In [1]: import numpy as np

In [2]: np.set_printoptions(suppress=True, linewidth=160)

In [3]: rd = lambda a: np.round(a, 3) + 0

In [4]: m1 = np.loadtxt("sample18.csv", delimiter=",")

In [5]: print(m1)
[[-1.  1.  2. -2.  1.  0.  2. -2.  2.  2.  1.]
 [-1. -2. -1.  0.  2.  0. -1.  1.  0. -1. -2.]
 [-1.  2. -2.  0.  1.  0.  0. -2.  0.  2. -1.]
 [ 1.  0. -2. -1.  0.  0.  2. -2.  1.  2.  1.]
 [ 2.  1.  1.  1. -2. -2.  1.  0. -1.  1. -2.]
 [ 1.  0. -2. -1.  0.  0.  2. -2.  1.  2.  1.]]

In [6]: M2 = np.array([[-3, 3],
   ...:     [-3, 3],
   ...:     [0, 0],
   ...:     [-1, -1],
   ...:     [1, -1],
   ...:     [-1, 2],
   ...:     [2, 2],
   ...:     [3, -1],
   ...:     [3, 0],
   ...:     [0, -3],
   ...:     [1, -3]])

In [7]: print(np.vstack([m1, M2.T]).shape)
(8, 11)

In [8]: print(np.linalg.matrix_rank(np.vstack([m1, M2.T])))
7

In [9]: M2 @ m1
---------------------------------------------------------------------------
ValueError                                Traceback (most recent call last)
Cell In[9], line 1
----> 1 M2 @ m1

ValueError: matmul: Input operand 1 has a mismatch in its core dimension 0, with gufunc signature (n?,k),(k,m?)->(n?,m?) (size 6 is different from 2)

In [10]: print(np.einsum("ij->j", m1))
[ 1.  2. -4. -3.  2. -2.  6. -7.  3.  8. -2.]

In [11]: m1 @ m1
---------------------------------------------------------------------------
ValueError                                Traceback (most recent call last)
Cell In[11], line 1
----> 1 m1 @ m1

ValueError: matmul: Input operand 1 has a mismatch in its core dimension 0, with gufunc signature (n?,k),(k,m?)->(n?,m?) (size 6 is different from 11)

In [12]: C2 = m1.T @ m1

In [13]: print(np.trace(C2), (m1 ** 2).sum())
126.0 126.0

In [14]: print(rd(np.linalg.svd(m1, compute_uv=False) ** 2))
[61.835 26.291 19.047 11.983  6.843  0.   ]

In [15]: print(np.linalg.matrix_rank(C2))
5

In [16]: print(np.allclose(C2, C2.T))
True

In [17]: r = np.linalg.matrix_rank(m1)

In [18]: print(r)
5

In [19]: ns = np.linalg.svd(m1)[2][r:].T

In [20]: print(np.linalg.matrix_rank(m1.T @ m1), np.linalg.matrix_rank(m1 @ m1.T))
5 5

In [21]: print([int(np.linalg.matrix_rank(np.delete(m1, i, axis=0))) for i in range(6)])
[4, 4, 4, 5, 4, 5]

In [22]: print(ns.shape)
(11, 6)

In [23]: mat = np.load("m.npy")

In [24]: print(mat)
[[-2. -1. -1. -1.  0. -1. -1.]
 [ 0.  0.  0.  2.  1.  1.  2.]
 [-1. -1. -1. -2. -2. -1. -1.]
 [ 2.  2.  0. -1. -2.  0.  1.]
 [ 1.  2. -1.  2.  0.  2.  1.]
 [ 0.  0.  0.  0.  0.  1.  1.]
 [ 0.  0.  0.  0.  0.  3.  2.]]

In [25]: print(np.linalg.matrix_rank(mat, rtol=0.1))
6

In [26]: print(round(np.log10(np.linalg.cond(mat))))
2

In [27]: print(rd(np.linalg.norm(mat, 2) / np.linalg.norm(mat)))
0.754

In [28]: E = np.loadtxt("layer17.csv", delimiter=",")

In [29]: print(E)
[[  2.  -1.   0.   2.]
 [  1.   0.  -2.   4.]
 [ -1.  -2.  -3.   2.]
 [  1.  -2.  -1.   0.]
 [  0.  -4.   1.  -1.]
 [  0.  -3.   3.  -1.]
 [  1.  -4.   4.  -2.]
 [  1.  -6.   2.  -4.]
 [  0.  -6.   3.  -6.]
 [  2.  -6.   1.  -4.]
 [  0.  -5.   0.  -4.]
 [ -1.  -5.   1.  -4.]
 [ -1.  -3.   3.  -3.]
 [ -3.  -4.   4.  -1.]
 [ -4.  -2.   6.  -1.]
 [ -4.  -3.   4.   0.]
 [ -3.  -2.   2.  -1.]
 [ -3.   0.   1.  -2.]
 [ -1.   1.  -1.  -3.]
 [  0.  -1.  -3.  -3.]
 [  0.  -1.  -4.  -1.]
 [  2.   1.  -2.  -2.]
 [  3.  -1.  -1.  -4.]
 [  5.   1.  -2.  -5.]
 [  6.   0.  -1.  -6.]
 [  4.  -2.   0.  -8.]
 [  5.  -4.   2.  -6.]
 [  4.  -6.   0.  -6.]
 [  3.  -4.  -1.  -8.]
 [  2.  -4.   0.  -7.]
 [  2.  -4.   1.  -9.]
 [  2.  -4.   0.  -9.]
 [  0.  -3.   0. -11.]
 [  1.  -3.   0. -12.]
 [ -1.  -3.   1. -10.]
 [ -1.  -3.   0.  -9.]
 [ -3.  -3.   1. -10.]
 [ -2.  -1.  -1.  -9.]
 [ -2.  -2.   0.  -9.]]

In [30]: x = np.array([2, 2, 2, -2])

In [31]: target = E @ x

In [32]: print(rd(np.linalg.pinv(E) @ E))
[[1. 0. 0. 0.]
 [0. 1. 0. 0.]
 [0. 0. 1. 0.]
 [0. 0. 0. 1.]]

In [33]: print(rd(np.linalg.solve(E.T @ E, E.T @ target)))
[ 2.  2.  2. -2.]

In [34]: print(rd(np.linalg.lstsq(E, target)[0]))
[ 2.  2.  2. -2.]

In [35]: rng = np.random.default_rng(655)

In [36]: target = target + 0.02 * rng.normal(size=39)

In [37]: print(rd(target))
[ -2.021 -10.01  -15.995  -3.985  -4.043   1.972   6.005   1.992   5.996   2.024  -1.984  -1.966   3.995  -4.015   1.963  -6.03   -4.011   0.008   3.999
  -2.002  -7.999   6.006  10.     17.983  22.027  20.032  17.96    7.986  11.995  10.029  16.019  13.968  15.965  20.006  13.991   9.977  10.018  10.013
  10.006]

In [38]: coef, *_ = np.linalg.lstsq(E, target)

In [39]: print(coef.round())
[ 2.  2.  2. -2.]

In [40]: print(rd(coef))
[ 2.     2.     1.997 -2.   ]
